$ python -q
>>> import numpy as np
>>> np.set_printoptions(suppress=True, linewidth=200)
>>> data = np.load("w.npy")
>>> data
array([[ 9,  4, -6],
       [-8,  1, -2],
       [-1, -6,  2]])
>>> Y = np.array([[1, 6], [-8, -4]])
>>> cent = np.kron(Y, data)
>>> print(np.linalg.matrix_rank(cent))
6
>>> cent.shape
(6, 6)
>>> print(np.round(np.linalg.norm(cent, 2), 2), round(float(np.linalg.norm(Y, 2) * np.linalg.norm(data, 2)), 2))
130.86 130.86
>>> cent
array([[  9,   4,  -6,  54,  24, -36],
       [ -8,   1,  -2, -48,   6, -12],
       [ -1,  -6,   2,  -6, -36,  12],
       [-72, -32,  48, -36, -16,  24],
       [ 64,  -8,  16,  32,  -4,   8],
       [  8,  48, -16,   4,  24,  -8]])
>>> mat = np.load("layer3.npy")
>>> mat.round(2)
array([[-0.13, -0.39, -0.91],
       [ 0.64, -0.74,  0.23],
       [-0.76, -0.55,  0.34]])
>>> Y = mat / np.sqrt((mat ** 2).mean(axis=1, keepdims=True))
>>> np.round(mat - mat.mean(axis=1, keepdims=True), 2)
array([[ 0.35,  0.09, -0.44],
       [ 0.59, -0.78,  0.19],
       [-0.44, -0.23,  0.67]])
>>> print(Y[0].round(2))
[-0.22 -0.68 -1.58]
>>> np.linalg.matrix_rank(Y) == np.linalg.matrix_rank(mat)
np.True_
>>> u = np.array([-1, -1])
>>> np.round(np.array([np.convolve(row, u, "same") for row in mat]), 2)
array([[ 0.13,  0.52,  1.3 ],
       [-0.64,  0.1 ,  0.51],
       [ 0.76,  1.31,  0.21]])
>>> print(np.round(np.convolve(mat[1], u), 2))
[-0.64  0.1   0.51 -0.23]
>>> print(np.round(np.polyval(u, mat[1]), 2))
[-1.64 -0.26 -1.23]
>>> x0 = np.array([0, 2, 2])
>>> np.round(mat.T @ (mat @ x0), 2) + 0
array([0., 2., 2.])
>>> np.round(np.abs(np.linalg.eigvals(mat)), 2)
array([1., 1., 1.])
>>> 3 - np.linalg.matrix_rank(mat - np.eye(3), tol=1e-8)
np.int64(1)
>>> [p for p in range(1, 25) if np.allclose(np.linalg.matrix_power(mat, p), np.eye(3))]
[]
>>> np.round(np.linalg.inv(mat), 2)
array([[-0.13,  0.64, -0.76],
       [-0.39, -0.74, -0.55],
       [-0.91,  0.23,  0.34]])
>>> def softmax(z):
...     e = np.exp(z - z.max(axis=-1, keepdims=True))
...     return e / e.sum(axis=-1, keepdims=True)
... 
>>> np.round(softmax(10 * mat[0]), 2) + 0
array([0.93, 0.07, 0.  ])
>>> att = mat @ mat.T / np.sqrt(3)
>>> softmax(att).round(6).argmax(axis=1)
array([0, 1, 2])
>>> print(np.round(softmax(att + np.triu(np.full(att.shape, -np.inf), 1)), 2))
[[1.   0.   0.  ]
 [0.36 0.64 0.  ]
 [0.26 0.26 0.47]]
>>> np.round(softmax(att)[0] @ mat, 2)
array([-0.09, -0.52, -0.28])
>>> print(np.round(softmax(att), 2))
[[0.47 0.26 0.26]
 [0.26 0.47 0.26]
 [0.26 0.26 0.47]]
>>> round(np.linalg.det(mat), 2)
np.float64(1.0)
>>> np.linalg.determinant(mat)
Traceback (most recent call last):
  File "<python-input-34>", line 1, in <module>
    np.linalg.determinant(mat)
    ^^^^^^^^^^^^^^^^^^^^^
AttributeError: module 'numpy.linalg' has no attribute 'determinant'
>>> np.allclose(mat, mat.T)
False
>>> np.round(np.abs(np.linalg.eigvals(mat)).max(), 2)
np.float64(1.0)
>>> np.round(np.linalg.matrix_power(mat, 3), 2)
array([[ 0.69, -0.64, -0.33],
       [ 0.71,  0.52,  0.47],
       [-0.13, -0.56,  0.82]])
>>> arr = np.load("x.npy")
>>> arr
array([[2, 0, 0],
       [0, 5, 4],
       [0, 2, 4]])
>>> t3 = np.stack([arr, 5 * arr, arr[::-1]])
>>> np.einsum("bij,cij->bc", t3, t3)
array([[  65,  325,   41],
       [ 325, 1625,  205],
       [  41,  205,   65]])
>>> (t3 @ arr.T).shape
(3, 3, 3)
>>> print(np.linalg.matrix_rank(t3.reshape(3, -1)))
2
>>> np.round(np.linalg.det(t3), 2)
array([  24., 3000.,  -24.])
>>> t3.shape
(3, 3, 3)
>>> rng = np.random.default_rng(3719)
>>> Y = arr + rng.integers(-2, 3, (3, 1)) @ rng.integers(-2, 3, (1, 3))
>>> print(Y)
[[ 2 -1 -2]
 [ 0  4  2]
 [ 0  0  0]]
>>> np.abs(Y - arr).sum(axis=1)
array([3, 3, 6])
>>> np.round(np.linalg.svd(Y - arr, compute_uv=False), 2) + 0
array([5.48, 0.  , 0.  ])
>>> Y - arr
array([[ 0, -1, -2],
       [ 0, -1, -2],
       [ 0, -2, -4]])
>>> gram = data.T @ data
>>> np.round(np.linalg.eigvalsh(gram)[::-1], 2)
array([176.45,  56.84,   9.71])
>>> (data @ data.T).shape
(3, 3)
>>> np.linalg.matrix_rank(gram)
np.int64(3)
>>> np.allclose(gram, gram.T)
True
>>> print(np.trace(gram), (data ** 2).sum())
243 243
>>> ev, V = np.linalg.eig(arr)
>>> np.round(arr @ V[:, 0] - ev[0] * V[:, 0], 2) + 0
array([0., 0., 0.])
>>> np.round(np.sort(np.linalg.eigvals(arr @ arr)), 2)
array([ 2.65,  4.  , 54.35])
>>> print(ev.round(2))
[1.63 7.37 2.  ]
>>> np.round(np.sort(np.linalg.eigvals(np.linalg.inv(arr))), 2)
array([0.14, 0.5 , 0.61])
>>> np.round(np.sort(np.linalg.eigvals(arr.T)), 2)
array([1.63, 2.  , 7.37])
>>> Y = np.array([[0, -1, 0, 2, 2], [-2, 0, -1, -1, -1]])
>>> A = Y.T @ Y
>>> A
array([[ 4,  0,  2,  2,  2],
       [ 0,  1,  0, -2, -2],
       [ 2,  0,  1,  1,  1],
       [ 2, -2,  1,  5,  5],
       [ 2, -2,  1,  5,  5]])
>>> # column 4 repeats column 3
>>> ev, V = np.linalg.eigh(A)
>>> x0 = np.array([-2, -2, 2, 0, 0])
>>> np.round(V * np.maximum(ev, 0) @ V.T, 2) + 0
array([[ 4.,  0.,  2.,  2.,  2.],
       [ 0.,  1.,  0., -2., -2.],
       [ 2.,  0.,  1.,  1.,  1.],
       [ 2., -2.,  1.,  5.,  5.],
       [ 2., -2.,  1.,  5.,  5.]])
>>> (np.sign(V[:, -1].round(6)) == np.sign(V[0, -1].round(6))).astype(int)
array([1, 0, 1, 1, 1])
>>> x0 @ A @ x0
np.int64(8)
>>> E = np.load("test4.npy")
>>> E
array([[ 10.19,  14.32,  -9.54],
       [ 13.9 , -12.91,   6.32],
       [  1.66, -18.92,   6.27],
       [  4.45,  -2.87, -19.29],
       [ 13.72, -13.42,   5.61],
       [  8.5 , -10.38, -14.83],
       [-17.6 ,  -9.49,   0.51],
       [-11.43,  13.56,  -9.24],
       [ 16.93,   6.  ,   8.8 ],
       [ -0.17, -19.01,  -6.22],
       [ 13.06, -15.15,  -0.31],
       [  5.22,  10.67,  16.09],
       [ 18.38,  -6.4 ,  -4.62],
       [ -9.62,  16.5 ,  -5.94],
       [  7.53,   4.55,  17.96],
       [-11.32,  15.74,  -4.91],
       [ -7.07,  15.7 ,  10.17],
       [ -5.27,  18.76,  -4.51],
       [-12.84, -15.33,   0.53],
       [  3.53,  17.32,   9.36],
       [-17.4 ,   6.5 ,   7.4 ],
       [  2.66,  -7.89,  18.19]])
>>> x0 = np.array([0, 2, 2])
>>> y = E @ x0
>>> np.round(np.linalg.pinv(E) @ E, 2) + 0
array([[1., 0., 0.],
       [0., 1., 0.],
       [0., 0., 1.]])
>>> y = y + 0.3 * rng.normal(size=22)
>>> y.round(2)
array([  9.8 , -13.19, -25.41, -43.79, -15.86, -50.9 , -18.13,   8.42,  29.39, -50.28, -30.73,  53.73, -21.89,  21.2 ,  44.97,  21.79,  52.13,  28.29, -29.74,  53.54,  28.12,  20.8 ])
>>> coef, *_ = np.linalg.lstsq(E, y)
>>> np.round(E.T @ (y - E @ coef), 2) + 0
array([0., 0., 0.])
